$ python3 -q
>>> import numpy as np
>>> np.set_printoptions(precision=2, suppress=True, linewidth=160, legacy="1.25")
>>> rd = lambda a: np.round(a, 2) + 0
>>> mat = np.loadtxt("arr.csv", delimiter=",")
>>> rd(mat)
array([[0.04, 0.19, 0.04],
       [0.19, 0.93, 0.19],
       [0.04, 0.19, 0.04]])
>>> Uu, sv, Vt = np.linalg.svd(mat, full_matrices=False)
>>> rd(sv)
array([1., 0., 0.])
>>> np.cumsum(sv ** 2) / np.sum(sv ** 2)
array([1., 1., 1.])
>>> rd(sv / sv[0])
array([1., 0., 0.])
>>> rd(Vt @ Vt.T)
array([[1., 0., 0.],
       [0., 1., 0.],
       [0., 0., 1.]])
>>> rd(np.abs(Vt[0]))
array([0.19, 0.96, 0.19])
>>> rd(np.linalg.matrix_power(mat, 4))
array([[0.04, 0.19, 0.04],
       [0.19, 0.93, 0.19],
       [0.04, 0.19, 0.04]])
>>> np.allclose(mat @ mat.T, mat.T @ mat)
True
>>> rd(np.sort(np.abs(np.linalg.eigvals(mat))))
array([0., 0., 1.])
>>> w, V = np.linalg.eigh(mat)
>>> x0 = np.array([3, 3, 1])
>>> rd(V * np.maximum(w, 0) @ V.T)
array([[0.04, 0.19, 0.04],
       [0.19, 0.93, 0.19],
       [0.04, 0.19, 0.04]])
>>> rd(np.linalg.eigvalsh(mat[1:, 1:]))
array([0.  , 0.96])
>>> rd(V * np.abs(w) @ V.T)
array([[0.04, 0.19, 0.04],
       [0.19, 0.93, 0.19],
       [0.04, 0.19, 0.04]])
>>> (np.sign(V[:, -1].round(6)) == np.sign(V[0, -1].round(6))).astype(int)
array([1, 1, 1])
>>> Uu, sv, Vt = np.linalg.svd(mat)
>>> np.argmax(sv[:-1] / (sv[1:] + 1e-6)) + 1
1
>>> rd(sv)
array([1., 0., 0.])
>>> Y = Uu[:, :1] @ np.diag(sv[:1]) @ Vt[:1]
>>> rd(np.linalg.norm(mat - Y, 2)), rd(sv[1])
(0.0, 0.0)
>>> rd(np.linalg.norm(mat - Y) / np.linalg.norm(mat))
0.0
>>> rd(np.abs(mat - Y).max())
0.0
>>> rd(Y)
array([[0.04, 0.19, 0.04],
       [0.19, 0.93, 0.19],
       [0.04, 0.19, 0.04]])
>>> rd(Y @ np.linalg.pinv(Y) @ Y)
array([[0.04, 0.19, 0.04],
       [0.19, 0.93, 0.19],
       [0.04, 0.19, 0.04]])
>>> np.linalg.lstsq(Y[:-1].T, Y[-1])[2]
1
>>> np.abs(np.diag(np.linalg.qr(Y)[1])) > 1e-9
array([ True, False, False])
>>> rd(np.trace(np.linalg.pinv(Y) @ Y))
1.0
>>> F = np.loadtxt("data.csv", delimiter=",")
>>> F
array([[29.,  0.,  0.],
       [17.,  0.,  0.],
       [ 5.,  2.,  0.],
       [20.,  0.,  0.],
       [17.,  0.,  0.],
       [26.,  0.,  0.],
       [23.,  0.,  0.],
       [23.,  0.,  0.],
       [14.,  0.,  0.],
       [17.,  0.,  0.],
       [ 2.,  3.,  0.],
       [14.,  0.,  0.]])
>>> x0 = np.array([1, -1, -2])
>>> F @ np.ones(3)
array([29., 17.,  7., 20., 17., 26., 23., 23., 14., 17.,  5., 14.])
>>> np.linalg.norm(F @ x0) <= np.linalg.norm(F, 2) * np.linalg.norm(x0) + 1e-9
True
>>> F @ np.eye(3)[1]
array([0., 0., 2., 0., 0., 0., 0., 0., 0., 0., 3., 0.])
>>> (F @ x0).argmax()
0
>>> F * x0
array([[29., -0., -0.],
       [17., -0., -0.],
       [ 5., -2., -0.],
       [20., -0., -0.],
       [17., -0., -0.],
       [26., -0., -0.],
       [23., -0., -0.],
       [23., -0., -0.],
       [14., -0., -0.],
       [17., -0., -0.],
       [ 2., -3., -0.],
       [14., -0., -0.]])
>>> F @ (2 * x0)
array([58., 34.,  6., 40., 34., 52., 46., 46., 28., 34., -2., 28.])
